% ipython --no-banner

In [1]: import numpy as np

In [2]: np.set_printoptions(precision=2, suppress=True, linewidth=120, legacy="1.25")

In [3]: rd = lambda a: np.round(a, 2) + 0

In [4]: X = np.load("dump.npy")

In [5]: X
Out[5]: 
array([[ 3.02,  3.  ,  0.01, -0.02],
       [ 0.  , -0.03,  0.  ,  0.  ],
       [ 1.  ,  0.99,  0.01, -0.02],
       [-2.01, -2.  ,  0.01,  0.01],
       [ 1.01,  1.  ,  0.02,  0.  ],
       [ 1.05,  1.  , -0.01,  0.  ],
       [ 0.01, -0.01, -0.01,  0.02]])

In [6]: hat = X @ np.linalg.solve(X.T @ X, X.T)

In [7]: np.allclose(hat @ hat, hat)
Out[7]: True

In [8]: rd(np.linalg.eigvalsh(hat))
Out[8]: array([0., 0., 0., 1., 1., 1., 1.])

In [9]: rd(np.trace(hat))
Out[9]: 4.0

In [10]: rd(np.diag(hat))
Out[10]: array([0.6 , 0.39, 0.43, 0.59, 0.76, 0.64, 0.59])

In [11]: m1 = np.array([[1, 1, 1, 1, -1, -1, -1, -1],
    ...:     [1, -1, -1, 1, 1, -1, -1, 1],
    ...:     [1, 1, -1, -1, 1, 1, -1, -1]])

In [12]: m1
Out[12]: 
array([[ 1,  1,  1,  1, -1, -1, -1, -1],
       [ 1, -1, -1,  1,  1, -1, -1,  1],
       [ 1,  1, -1, -1,  1,  1, -1, -1]])

In [13]: f = np.array([0, 0, 0])

In [14]: np.polyval(f, m1[0])
Out[14]: array([0, 0, 0, 0, 0, 0, 0, 0])

In [15]: np.cross(m1[0, :3], m1[2, :3])
Out[15]: array([-2,  2,  0])

In [16]: np.correlate(m1[0], m1[2], "full")
Out[16]: array([-1, -2, -1,  0,  1,  2,  1,  0,  1,  2,  1,  0, -1, -2, -1])

In [17]: np.convolve(m1[0], f)
Out[17]: array([0, 0, 0, 0, 0, 0, 0, 0, 0, 0])

In [18]: m1.reshape(2, -1)
Out[18]: 
array([[ 1,  1,  1,  1, -1, -1, -1, -1,  1, -1, -1,  1],
       [ 1, -1, -1,  1,  1,  1, -1, -1,  1,  1, -1, -1]])

In [19]: m1.reshape(-1, 2)
Out[19]: 
array([[ 1,  1],
       [ 1,  1],
       [-1, -1],
       [-1, -1],
       [ 1, -1],
       [-1,  1],
       [ 1, -1],
       [-1,  1],
       [ 1,  1],
       [-1, -1],
       [ 1,  1],
       [-1, -1]])

In [20]: t3 = m1.reshape(3, 2, -1)

In [21]: t3.shape
Out[21]: (3, 2, 4)

In [22]: np.swapaxes(t3, 1, 2)[0]
Out[22]: 
array([[ 1, -1],
       [ 1, -1],
       [ 1, -1],
       [ 1, -1]])

In [23]: t3.sum(axis=1)
Out[23]: 
array([[ 0,  0,  0,  0],
       [ 2, -2, -2,  2],
       [ 2,  2, -2, -2]])
